>>> import numpy as np
>>> np.set_printoptions(precision=3, suppress=True, linewidth=140, sign=" ")
>>> rd = lambda a: np.round(a, 3) + 0
>>> data = np.loadtxt("a.csv", delimiter=",")
>>> print(data)
[[ 1.  2.  0. -4.  2. -2. -2. -4. -4. -2.]
 [ 2. -2.  0. -2.  1. -1. -1. -2. -2. -1.]
 [ 0.  0. -3.  0.  0.  0.  0.  0.  0.  0.]
 [-4. -2.  0.  1. -2.  2.  2.  4.  4.  2.]
 [ 2.  1.  0. -2. -2. -1. -1. -2. -2. -1.]
 [-2. -1.  0.  2. -1. -2.  1.  2.  2.  1.]
 [-2. -1.  0.  2. -1.  1. -2.  2.  2.  1.]
 [-4. -2.  0.  4. -2.  2.  2.  1.  4.  2.]
 [-4. -2.  0.  4. -2.  2.  2.  4.  1.  2.]
 [-2. -1.  0.  2. -1.  1.  1.  2.  2. -2.]]
>>> # symmetric, so the eigenvalues are real
>>> np.all(np.linalg.eigvalsh(data) > 0)
np.False_
>>> rd(np.linalg.eigvalsh(data).min())
np.float64(-3.0)
>>> (np.linalg.matrix_power((data != 0) + (data.T != 0) + np.eye(10), 10) > 0).astype(int)
array([[ 1,  1,  0,  1,  1,  1,  1,  1,  1,  1],
       [ 1,  1,  0,  1,  1,  1,  1,  1,  1,  1],
       [ 0,  0,  1,  0,  0,  0,  0,  0,  0,  0],
       [ 1,  1,  0,  1,  1,  1,  1,  1,  1,  1],
       [ 1,  1,  0,  1,  1,  1,  1,  1,  1,  1],
       [ 1,  1,  0,  1,  1,  1,  1,  1,  1,  1],
       [ 1,  1,  0,  1,  1,  1,  1,  1,  1,  1],
       [ 1,  1,  0,  1,  1,  1,  1,  1,  1,  1],
       [ 1,  1,  0,  1,  1,  1,  1,  1,  1,  1],
       [ 1,  1,  0,  1,  1,  1,  1,  1,  1,  1]])
>>> print(data @ data)
[[ 69.  30.   0. -60.  30. -30. -30. -60. -60. -30.]
 [ 30.  24.   0. -30.  15. -15. -15. -30. -30. -15.]
 [  0.   0.   9.   0.   0.   0.   0.   0.   0.   0.]
 [-60. -30.   0.  69. -30.  30.  30.  60.  60.  30.]
 [ 30.  15.   0. -30.  24. -15. -15. -30. -30. -15.]
 [-30. -15.   0.  30. -15.  24.  15.  30.  30.  15.]
 [-30. -15.   0.  30. -15.  15.  24.  30.  30.  15.]
 [-60. -30.   0.  60. -30.  30.  30.  69.  60.  30.]
 [-60. -30.   0.  60. -30.  30.  30.  60.  69.  30.]
 [-30. -15.   0.  30. -15.  15.  15.  30.  30.  24.]]
>>> x = np.array([0, -1, 3, -2, 3, 0, 1, 0, 2, -2])
>>> print(np.linalg.norm(data @ x) <= np.linalg.norm(data, 2) * np.linalg.norm(x) + 1e-9)
True
>>> print(data * x)
[[ 0. -2.  0.  8.  6. -0. -2. -0. -8.  4.]
 [ 0.  2.  0.  4.  3. -0. -1. -0. -4.  2.]
 [ 0. -0. -9. -0.  0.  0.  0.  0.  0. -0.]
 [-0.  2.  0. -2. -6.  0.  2.  0.  8. -4.]
 [ 0. -1.  0.  4. -6. -0. -1. -0. -4.  2.]
 [-0.  1.  0. -4. -3. -0.  1.  0.  4. -2.]
 [-0.  1.  0. -4. -3.  0. -2.  0.  4. -2.]
 [-0.  2.  0. -8. -6.  0.  2.  0.  8. -4.]
 [-0.  2.  0. -8. -6.  0.  2.  0.  2. -4.]
 [-0.  1.  0. -4. -3.  0.  1.  0.  4.  4.]]
>>> np.einsum("ij,j->i", data, x)
array([  6.,   6.,  -9.,   0.,  -6.,  -3.,  -6.,  -6., -12.,   3.])
>>> (data @ x).argmax()
np.int64(0)
>>> (data * x).sum(axis=1)
array([  6.,   6.,  -9.,   0.,  -6.,  -3.,  -6.,  -6., -12.,   3.])
>>> data @ np.eye(10)[4]
array([ 2.,  1.,  0., -2., -2., -1., -1., -2., -2., -1.])
